$ ipython --no-banner

In [1]: import numpy as np

In [2]: np.set_printoptions(precision=2, suppress=True, linewidth=100, floatmode="fixed")

In [3]: def rnd(a):
   ...:     return np.round(a, 2) + 0
   ...: 

In [4]: E = np.load("a.npy")

In [5]: E
Out[5]: 
array([[   1,   -1,    1,   -1],
       [   1,    0,    0,    0],
       [   1,    1,    1,    1],
       [   1,    2,    4,    8],
       [   1,    3,    9,   27],
       [   1,    4,   16,   64],
       [   1,    5,   25,  125],
       [   1,    6,   36,  216],
       [   1,    7,   49,  343],
       [   1,    8,   64,  512],
       [   1,    9,   81,  729],
       [   1,   10,  100, 1000]])

In [6]: x0 = np.array([-1, 0, 0, -2])

In [7]: y = E @ x0

In [8]: rnd(np.linalg.lstsq(E, y)[0])
Out[8]: array([-1.00,  0.00,  0.00, -2.00])

In [9]: rng = np.random.default_rng(40)

In [10]: y = y + 0.02 * rng.normal(size=12)

In [11]: rnd(y)
Out[11]: 
array([    0.98,    -1.02,    -3.02,   -16.98,   -55.02,  -129.02,  -251.01,  -432.97,  -687.02,
       -1025.01, -1459.00, -2001.00])

In [12]: b, *_ = np.linalg.lstsq(E, y)

In [13]: rnd(E.T @ (y - E @ b))
Out[13]: array([0.00, 0.00, 0.00, 0.00])

In [14]: b.round()
Out[14]: array([-1.00,  0.00, -0.00, -2.00])

In [15]: rnd(b)
Out[15]: array([-1.02,  0.01,  0.00, -2.00])

In [16]: rnd(np.linalg.norm(y - E @ b))
Out[16]: np.float64(0.05)

In [17]: T = np.stack([E, 4 * E, E[::-1]])

In [18]: T.shape
Out[18]: (3, 12, 4)

In [19]: (T @ E.T).shape
Out[19]: (3, 12, 12)

In [20]: out = np.c_[E[:, :1] @ np.array([[3]]), np.array([1, 2, 0, 1, 0, 0, 2, 1, 1, 2, 1, 1])]

In [21]: out
Out[21]: 
array([[3, 1],
       [3, 2],
       [3, 0],
       [3, 1],
       [3, 0],
       [3, 0],
       [3, 2],
       [3, 1],
       [3, 1],
       [3, 2],
       [3, 1],
       [3, 1]])

In [22]: rnd(np.linalg.lstsq(E, out[:, 0])[0])
Out[22]: array([3.00, 0.00, 0.00, 0.00])

In [23]: rnd(np.linalg.norm(out - E @ np.linalg.lstsq(E, out)[0], axis=0))
Out[23]: array([0.00, 2.14])

In [24]: rnd(np.linalg.norm(np.linalg.qr(E)[0].T @ out, axis=0) ** 2 / ((out ** 2).sum(axis=0) + 1e-12))
Out[24]: array([1.00, 0.75])

In [25]: np.linalg.matrix_rank(out)
Out[25]: np.int64(2)

In [26]: feats = np.load("block10.npy")

In [27]: rnd(feats)
Out[27]: 
array([[-0.17,  0.36,  0.57, -0.29,  0.03, -0.29,  0.01,  0.12, -0.49,  0.30],
       [-0.12, -0.52,  0.27, -0.40, -0.05,  0.64,  0.10, -0.08, -0.05,  0.22],
       [-0.45,  0.28, -0.22, -0.05, -0.62,  0.10,  0.31,  0.30,  0.23,  0.19],
       [ 0.29, -0.06, -0.33, -0.06,  0.22, -0.20,  0.45, -0.17,  0.02,  0.69],
       [ 0.12,  0.38, -0.14, -0.31,  0.08,  0.21, -0.66,  0.01,  0.34,  0.35],
       [ 0.12, -0.42,  0.17,  0.12,  0.06, -0.24, -0.14,  0.77,  0.23,  0.20],
       [ 0.21, -0.09, -0.52, -0.12, -0.21,  0.11, -0.21,  0.29, -0.70, -0.03],
       [ 0.17, -0.29, -0.01, -0.54, -0.45, -0.52, -0.10, -0.25,  0.16, -0.15],
       [-0.12, -0.23,  0.12,  0.56, -0.39, -0.08, -0.38, -0.34, -0.13,  0.41],
       [-0.74, -0.24, -0.33, -0.14,  0.40, -0.25, -0.18, -0.05, -0.05,  0.03]])

In [28]: rnd(np.trace(feats))
Out[28]: np.float64(-1.69)

In [29]: np.allclose(feats @ feats.T, feats.T @ feats)
Out[29]: True

In [30]: rnd((feats - feats.T) / 2)
Out[30]: 
array([[ 0.00,  0.24,  0.51, -0.29, -0.05, -0.21, -0.10, -0.02, -0.19,  0.52],
       [-0.24,  0.00,  0.00, -0.17, -0.21,  0.53,  0.10,  0.11,  0.09,  0.23],
       [-0.51,  0.00,  0.00,  0.14, -0.24, -0.04,  0.42,  0.15,  0.05,  0.26],
       [ 0.29,  0.17, -0.14,  0.00,  0.27, -0.16,  0.29,  0.18, -0.27,  0.42],
       [ 0.05,  0.21,  0.24, -0.27,  0.00,  0.08, -0.23,  0.23,  0.37, -0.03],
       [ 0.21, -0.53,  0.04,  0.16, -0.08,  0.00, -0.12,  0.65,  0.16,  0.22],
       [ 0.10, -0.10, -0.42, -0.29,  0.23,  0.12,  0.00,  0.19, -0.16,  0.08],
       [ 0.02, -0.11, -0.15, -0.18, -0.23, -0.65, -0.19,  0.00,  0.25, -0.05],
       [ 0.19, -0.09, -0.05,  0.27, -0.37, -0.16,  0.16, -0.25,  0.00,  0.23],
       [-0.52, -0.23, -0.26, -0.42,  0.03, -0.22, -0.08,  0.05, -0.23,  0.00]])

In [31]: rnd(feats[:, 9] @ feats[:, 8])
Out[31]: np.float64(0.0)

In [32]: rnd(feats.T @ feats)
Out[32]: 
array([[1.00, 0.00, 0.00, 0.00, 0.00, 0.00, 0.00, 0.00, 0.00, 0.00],
       [0.00, 1.00, 0.00, 0.00, 0.00, 0.00, 0.00, 0.00, 0.00, 0.00],
       [0.00, 0.00, 1.00, 0.00, 0.00, 0.00, 0.00, 0.00, 0.00, 0.00],
       [0.00, 0.00, 0.00, 1.00, 0.00, 0.00, 0.00, 0.00, 0.00, 0.00],
       [0.00, 0.00, 0.00, 0.00, 1.00, 0.00, 0.00, 0.00, 0.00, 0.00],
       [0.00, 0.00, 0.00, 0.00, 0.00, 1.00, 0.00, 0.00, 0.00, 0.00],
       [0.00, 0.00, 0.00, 0.00, 0.00, 0.00, 1.00, 0.00, 0.00, 0.00],
       [0.00, 0.00, 0.00, 0.00, 0.00, 0.00, 0.00, 1.00, 0.00, 0.00],
       [0.00, 0.00, 0.00, 0.00, 0.00, 0.00, 0.00, 0.00, 1.00, 0.00],
       [0.00, 0.00, 0.00, 0.00, 0.00, 0.00, 0.00, 0.00, 0.00, 1.00]])

In [33]: rnd(np.linalg.pinv(feats))
Out[33]: 
array([[-0.17, -0.12, -0.45,  0.29,  0.12,  0.12,  0.21,  0.17, -0.12, -0.74],
       [ 0.36, -0.52,  0.28, -0.06,  0.38, -0.42, -0.09, -0.29, -0.23, -0.24],
       [ 0.57,  0.27, -0.22, -0.33, -0.14,  0.17, -0.52, -0.01,  0.12, -0.33],
       [-0.29, -0.40, -0.05, -0.06, -0.31,  0.12, -0.12, -0.54,  0.56, -0.14],
       [ 0.03, -0.05, -0.62,  0.22,  0.08,  0.06, -0.21, -0.45, -0.39,  0.40],
       [-0.29,  0.64,  0.10, -0.20,  0.21, -0.24,  0.11, -0.52, -0.08, -0.25],
       [ 0.01,  0.10,  0.31,  0.45, -0.66, -0.14, -0.21, -0.10, -0.38, -0.18],
       [ 0.12, -0.08,  0.30, -0.17,  0.01,  0.77,  0.29, -0.25, -0.34, -0.05],
       [-0.49, -0.05,  0.23,  0.02,  0.34,  0.23, -0.70,  0.16, -0.13, -0.05],
       [ 0.30,  0.22,  0.19,  0.69,  0.35,  0.20, -0.03, -0.15,  0.41,  0.03]])

In [34]: rnd(feats @ feats.T)
Out[34]: 
array([[1.00, 0.00, 0.00, 0.00, 0.00, 0.00, 0.00, 0.00, 0.00, 0.00],
       [0.00, 1.00, 0.00, 0.00, 0.00, 0.00, 0.00, 0.00, 0.00, 0.00],
       [0.00, 0.00, 1.00, 0.00, 0.00, 0.00, 0.00, 0.00, 0.00, 0.00],
       [0.00, 0.00, 0.00, 1.00, 0.00, 0.00, 0.00, 0.00, 0.00, 0.00],
       [0.00, 0.00, 0.00, 0.00, 1.00, 0.00, 0.00, 0.00, 0.00, 0.00],
       [0.00, 0.00, 0.00, 0.00, 0.00, 1.00, 0.00, 0.00, 0.00, 0.00],
       [0.00, 0.00, 0.00, 0.00, 0.00, 0.00, 1.00, 0.00, 0.00, 0.00],
       [0.00, 0.00, 0.00, 0.00, 0.00, 0.00, 0.00, 1.00, 0.00, 0.00],
       [0.00, 0.00, 0.00, 0.00, 0.00, 0.00, 0.00, 0.00, 1.00, 0.00],
       [0.00, 0.00, 0.00, 0.00, 0.00, 0.00, 0.00, 0.00, 0.00, 1.00]])
